$ python -q
>>> import numpy as np
>>> import numpy.linalg as la
>>> np.set_printoptions(precision=2, suppress=True, linewidth=160, floatmode="fixed")
>>> E = np.loadtxt("out15.csv", delimiter=",")
>>> E
array([[ -3.00,  -3.00,  -3.00,  -3.00,  -3.00],
       [ -3.00,  -6.00,  -6.00,  -6.00,  -6.00],
       [ -3.00,  -6.00,  -9.00,  -9.00,  -9.00],
       [ -3.00,  -6.00,  -9.00, -12.00, -12.00],
       [ -3.00,  -6.00,  -9.00, -12.00, -15.00]])
>>> q, vecs = la.qr(E[:, :2])[0], la.qr(E[:, 2:])[0]
>>> s = la.svd(q.T @ vecs, compute_uv=False)
>>> s
array([0.99, 0.19])
>>> r0 = np.array([3, 1])
>>> np.convolve(E[3], r0)
array([ -9.00, -21.00, -33.00, -45.00, -48.00, -12.00])
>>> np.correlate(E[3], E[1], "full")
array([ 18.00,  54.00, 108.00, 180.00, 243.00, 216.00, 171.00, 108.00,  36.00])
>>> np.cross(E[3, :3], E[1, :3])
array([-18.00,   9.00,   0.00])
>>> np.array([np.convolve(row, r0, "same") for row in E])
array([[ -9.00, -12.00, -12.00, -12.00, -12.00],
       [ -9.00, -21.00, -24.00, -24.00, -24.00],
       [ -9.00, -21.00, -33.00, -36.00, -36.00],
       [ -9.00, -21.00, -33.00, -45.00, -48.00],
       [ -9.00, -21.00, -33.00, -45.00, -57.00]])
>>> vals, vecs = la.eigh(E)
>>> vecs @ np.diag(vals) @ vecs.T
array([[ -3.00,  -3.00,  -3.00,  -3.00,  -3.00],
       [ -3.00,  -6.00,  -6.00,  -6.00,  -6.00],
       [ -3.00,  -6.00,  -9.00,  -9.00,  -9.00],
       [ -3.00,  -6.00,  -9.00, -12.00, -12.00],
       [ -3.00,  -6.00,  -9.00, -12.00, -15.00]])
>>> np.unique(vals.round(6) + 0, return_counts=True)[1]
array([1, 1, 1, 1, 1])
>>> np.round(vecs.T @ vecs, 2) + 0
array([[1.00, 0.00, 0.00, 0.00, 0.00],
       [0.00, 1.00, 0.00, 0.00, 0.00],
       [0.00, 0.00, 1.00, 0.00, 0.00],
       [0.00, 0.00, 0.00, 1.00, 0.00],
       [0.00, 0.00, 0.00, 0.00, 1.00]])
>>> W0 = np.load("m.npy")
>>> W0
array([[  6.79,  -5.86,   9.26,  12.75,   4.63,   4.42,   4.11,  -1.65,   3.29],
       [  0.64,  -5.39,   9.81,   9.14,   0.81, -13.62,   1.63,  -0.65,   1.30],
       [ -3.69,   6.43, -11.02, -12.25,  -2.76,   7.00,  -3.07,   1.23,  -2.45],
       [  0.11,  -5.12,   9.42,   8.45,   0.46, -14.49,   1.35,  -0.54,   1.08],
       [ -0.78,  -4.60,   8.68,   7.19,  -0.13, -15.80,   0.88,  -0.35,   0.70],
       [  6.19,  -0.56,  -0.40,   3.77,   3.85,  17.91,   2.52,  -1.01,   2.02],
       [  2.00,  -5.97,  10.57,  10.72,   1.69, -11.01,   2.30,  -0.92,   1.84],
       [  7.28,  -5.16,   7.85,  11.83,   4.88,   8.02,   4.13,  -1.65,   3.30],
       [ -7.48,   4.25,  -6.12, -10.42,  -4.93, -11.28,  -3.97,   1.59,  -3.17],
       [ -2.12,  -3.69,   7.30,   5.07,  -1.02, -17.37,   0.13,  -0.05,   0.10]])
>>> Uu, s, vt = la.svd(W0)
>>> vecs = vt[:(s > 1e-8).sum()]
>>> rng = np.random.default_rng(995551)
>>> x = W0[8] + 3 * W0[4] + rng.integers(2) * np.eye(9)[6]
>>> x
array([ -9.82,  -9.56,  19.92,  11.16,  -5.31, -58.69,  -0.33,   0.53,  -1.06])
>>> np.round(la.norm(x - vecs.T @ vecs @ x), 2)
np.float64(0.98)
>>> la.matrix_rank(np.vstack([W0, x]))
np.int64(3)
